$ python3 -q
>>> import numpy as np
>>> np.set_printoptions(suppress=True, linewidth=160)
>>> M = np.load("mat.npy")
>>> M
array([[1, 1, 3],
       [1, 1, 1],
       [3, 1, 1]])
>>> U, sv, vt = np.linalg.svd(M, full_matrices=False)
>>> np.sqrt((sv ** 2).sum()), round(np.linalg.norm(M), 2)
(np.float64(5.0), np.float64(5.0))
>>> np.abs(U[:, 0]).round(6).argmax()
np.int64(0)
>>> np.round(sv / sv[0], 2)
array([1.  , 0.44, 0.1 ])
>>> np.allclose(U * sv @ vt, M)
True
>>> np.round(U.T @ M @ vt.T, 2) + 0
array([[4.56, 0.  , 0.  ],
       [0.  , 2.  , 0.  ],
       [0.  , 0.  , 0.44]])
>>> (sv > 1e-8).sum()
np.int64(3)
>>> np.round(U.T @ U, 2) + 0
array([[1., 0., 0.],
       [0., 1., 0.],
       [0., 0., 1.]])
>>> U.shape, sv.shape, vt.shape
((3, 3), (3,), (3, 3))
>>> ev, evecs = np.linalg.eigh(M)
>>> np.round(np.linalg.eigvalsh(M + -2 * np.eye(3)), 2)
array([-4.  , -1.56,  2.56])
>>> np.all(np.linalg.eigvalsh(M) > 0)
np.False_
>>> Q = M.astype(float).copy()
>>> for j in range(3):
...     Q[:, j] -= Q[:, :j] @ (Q[:, :j].T @ Q[:, j])
...     Q[:, j] /= np.linalg.norm(Q[:, j])
... 
>>> np.round(Q.T @ M, 2) + 0
array([[3.32, 1.51, 2.11],
       [0.  , 0.85, 2.13],
       [0.  , 0.  , 1.41]])
>>> ev, evecs = np.linalg.eigh(M)
>>> x0 = np.array([-2, -1, 2])
>>> np.abs(M).sum(axis=1).max(), round(float(np.abs(ev).max()), 2)
(np.int64(5), 4.56)
>>> np.round(evecs * np.maximum(ev, 0) @ evecs.T, 2)
array([[2., 1., 2.],
       [1., 1., 1.],
       [2., 1., 2.]])
>>> round(float(x0 @ M @ x0 / (x0 @ x0)), 2), round(float(ev[0]), 2), round(float(ev[-1]), 2)
(-1.67, -2.0, 4.56)
>>> np.round(np.linalg.eigvalsh(M[1:, 1:]), 2)
array([0., 2.])
>>> x0 @ M @ x0
np.int64(-15)
>>> (np.sign(evecs[:, -1].round(6)) == np.sign(evecs[0, -1].round(6))).astype(int)
array([1, 1, 1])
>>> M2 = np.array([[3, -4, 5], [7, -5, 7], [3, -7, -5]])
>>> arr = np.triu(M2, 1)
>>> arr
array([[ 0, -4,  5],
       [ 0,  0,  7],
       [ 0,  0,  0]])
>>> U, sv, vt = np.linalg.svd(arr, full_matrices=False)
>>> np.round(U.T @ U, 2) + 0
array([[1., 0., 0.],
       [0., 1., 0.],
       [0., 0., 1.]])
>>> np.round(np.abs(vt[0]), 2)
array([0.  , 0.3 , 0.95])
>>> W = np.array([[-7, -9, 3, 4, 9, -8], [9, 2, 5, -6, -3, 8], [2, 7, 5, -2, 4, -5]])
>>> coef = np.array([3, 2, -3, -3, -1, 1])
>>> act = np.maximum(arr @ W + coef, 0)
>>> act
array([[ 0, 29,  2, 11, 31,  0],
       [17, 51, 32,  0, 27,  0],
       [ 3,  2,  0,  0,  0,  1]])
>>> cent = np.array([[1, 5], [7, 0], [-2, -6], [-9, -7], [8, 7], [7, -6]])
>>> act @ cent
array([[348, 128],
       [526,  82],
       [ 24,   9]])
>>> M2 = np.array([[7, 2], [3, 1]])
>>> cent = np.kron(M2, arr)
>>> cent
array([[  0, -28,  35,   0,  -8,  10],
       [  0,   0,  49,   0,   0,  14],
       [  0,   0,   0,   0,   0,   0],
       [  0, -12,  15,   0,  -4,   5],
       [  0,   0,  21,   0,   0,   7],
       [  0,   0,   0,   0,   0,   0]])
>>> W0 = np.loadtxt("m.csv", delimiter=",")
>>> W0
array([[ 0., -1.,  0., -2.,  1.,  2.],
       [ 1.,  0.,  2.,  0.,  0., -2.],
       [ 2., -1.,  4., -2.,  1., -2.]])
>>> np.round(np.linalg.norm(W0[0], 1), 2), round(np.linalg.norm(W0[0], np.inf), 2)
(np.float64(6.0), np.float64(2.0))
>>> np.round(np.linalg.norm(W0) ** 2 / np.linalg.norm(W0, 2) ** 2, 2)
np.float64(1.32)
>>> np.round(np.linalg.norm(W0, axis=1), 2)
array([3.16, 3.  , 5.48])
>>> rk = np.linalg.matrix_rank(W0)
>>> rk
np.int64(2)
>>> N = np.linalg.svd(W0)[2][rk:].T
>>> np.linalg.matrix_rank(W0.T @ W0), np.linalg.matrix_rank(W0 @ W0.T)
(np.int64(2), np.int64(2))
>>> [int(np.linalg.matrix_rank(np.delete(W0, i, axis=0))) for i in range(3)]
[2, 2, 2]
>>> N.shape
(6, 4)
>>> W0.sum(axis=1)
array([0., 1., 2.])
>>> W0 - W0[0]
array([[ 0.,  0.,  0.,  0.,  0.,  0.],
       [ 1.,  1.,  2.,  2., -1., -4.],
       [ 2.,  0.,  4.,  0.,  0., -4.]])
>>> W0.sum(axis=0)
array([ 3., -2.,  6., -4.,  2., -2.])
>>> W0.shape
(3, 6)
>>> np.round(np.linalg.svd(W0, compute_uv=False), 2) + 0
array([6.08, 3.46, 0.  ])
>>> round(np.linalg.norm(W0), 2)
np.float64(7.0)
>>> W0[:, 6]
Traceback (most recent call last):
  File "<python-input-59>", line 1, in <module>
    W0[:, 6]
    ~~^^^^^^
IndexError: index 6 is out of bounds for axis 1 with size 6
>>> np.count_nonzero(W0)
np.int64(13)
>>> W0[3]
Traceback (most recent call last):
  File "<python-input-61>", line 1, in <module>
    W0[3]
    ~~^^^
IndexError: index 3 is out of bounds for axis 0 with size 3
>>> U, sv, vt = np.linalg.svd(W0, full_matrices=False)
>>> np.round(np.abs(vt[0]), 2)
array([0.37, 0.15, 0.74, 0.29, 0.15, 0.44])
>>> U.shape, sv.shape, vt.shape
((3, 3), (3,), (3, 6))
>>> np.round(U.T @ W0 @ vt.T, 2) + 0
array([[6.08, 0.  , 0.  ],
       [0.  , 3.46, 0.  ],
       [0.  , 0.  , 0.  ]])
>>> np.round(np.cumsum(sv ** 2) / np.sum(sv ** 2), 2)
array([0.76, 1.  , 1.  ])
>>> J = np.array([[-0.1, 1.1, -0.9, -0.6, 0.1, -0.7],
...     [-0.7, 0.8, -0.4, 0.3, -1.0, 0.6],
...     [0.1, -0.5, 0.6, -0.4, 0.1, -2.3],
...     [0.4, 0.5, -0.8, 1.2, -1.6, 0.7],
...     [-0.2, 0.9, 0.1, -0.3, 1.4, 0.7],
...     [1.2, -2.2, -0.1, 1.2, -0.4, 0.5],
...     [0.0, 0.8, 0.2, -0.6, 0.6, -0.2]])
>>> U, sv, vt = np.linalg.svd(W0)
>>> np.argmax(sv[:-1] / (sv[1:] + 1e-6)) + 1
np.int64(2)
>>> M2 = U[:, :2] @ np.diag(sv[:2]) @ vt[:2]
>>> np.linalg.matrix_rank(W0, rtol=0.05)
np.int64(2)
>>> np.round(np.abs(W0 - M2).max(), 2)
np.float64(0.0)
>>> M2 = np.c_[J[:, :5] @ np.array([[3, 2, 2, 1, 2],
...     [1, 1, 2, 3, 1],
...     [1, 1, 1, 0, 2],
...     [3, 1, 1, 1, 1],
...     [3, 3, 0, 3, 2]]), np.array([-1, -2, -2, 0, 0, -1, 0])]
>>> M2.round(2)
array([[-1.6, -0.3,  0.5,  2.9, -1.3, -1. ],
       [-3.8, -3.7,  0.1, -1. , -3.1, -2. ],
       [-0.5,  0.2, -0.6, -1.5,  0.7, -2. ],
       [-0.3, -3.1,  2.2, -1.7, -2.3,  0. ],
       [ 3.7,  4.5,  1.2,  6.4,  3.2,  0. ],
       [ 3.7,  0.1, -0.9, -5.4,  0.4, -1. ],
       [ 1. ,  2.2,  1.2,  3.6,  1.8,  0. ]])
>>> np.linalg.matrix_rank(M2)
np.int64(6)
>>> np.linalg.matrix_rank(np.c_[J, M2])
np.int64(7)
>>> np.round(np.linalg.norm(M2 - J @ np.linalg.lstsq(J, M2)[0], axis=0), 2) + 0
array([0.  , 0.  , 0.  , 0.  , 0.  , 2.09])
>>> np.round(np.linalg.norm(np.linalg.qr(J)[0].T @ M2, axis=0) ** 2 / ((M2 ** 2).sum(axis=0) + 1e-12), 2)
array([1.  , 1.  , 1.  , 1.  , 1.  , 0.57])
>>> Q, _ = np.linalg.qr(np.array([[-1.0, -0.4, 0.2, 0.8, 2.2, -1.4],
...     [0.4, -1.2, -0.6, -0.1, -0.7, -0.3],
...     [0.1, -1.0, -0.1, 0.0, 0.7, -0.9],
...     [-0.4, -1.6, 0.2, 0.2, 2.0, 0.7],
...     [-0.1, 0.2, -0.5, 0.7, -0.6, -0.9],
...     [-1.6, -1.0, -1.0, -1.0, -1.5, 0.2]]))
>>> data = -3 * Q
>>> data.round(2)
array([[ 1.52, -0.16,  1.25, -1.6 , -1.03,  1.22],
       [-0.61,  1.87, -1.36, -0.46, -0.06,  1.75],
       [-0.15,  1.39,  0.06, -0.08, -2.12, -1.59],
       [ 0.61,  1.84,  1.37, -0.15,  1.71, -0.66],
       [ 0.15, -0.33, -1.35, -2.25,  0.72, -1.21],
       [ 2.43,  0.22, -1.37,  1.06,  0.03, -0.18]])
>>> rng = np.random.default_rng(798)
>>> lab = rng.permutation(6)
>>> lab
array([4, 3, 0, 5, 2, 1])
>>> M2 = data[lab][:, lab]
>>> np.allclose(M2, data)
False
>>> round(float(np.linalg.det(M2)), 2), round(float(np.linalg.det(data[lab])), 2)
(-729.0, -729.0)
>>> np.round(np.sort(np.abs(np.linalg.eigvals(M2))), 2)
array([3., 3., 3., 3., 3., 3.])
>>> np.round(data @ data.T, 2) + 0
array([[9., 0., 0., 0., 0., 0.],
       [0., 9., 0., 0., 0., 0.],
       [0., 0., 9., 0., 0., 0.],
       [0., 0., 0., 9., 0., 0.],
       [0., 0., 0., 0., 9., 0.],
       [0., 0., 0., 0., 0., 9.]])
>>> round(float(data[:, 3] @ data[:, 2]), 2)
0.0
>>> np.round(np.linalg.norm(data, axis=0), 2)
array([3., 3., 3., 3., 3., 3.])
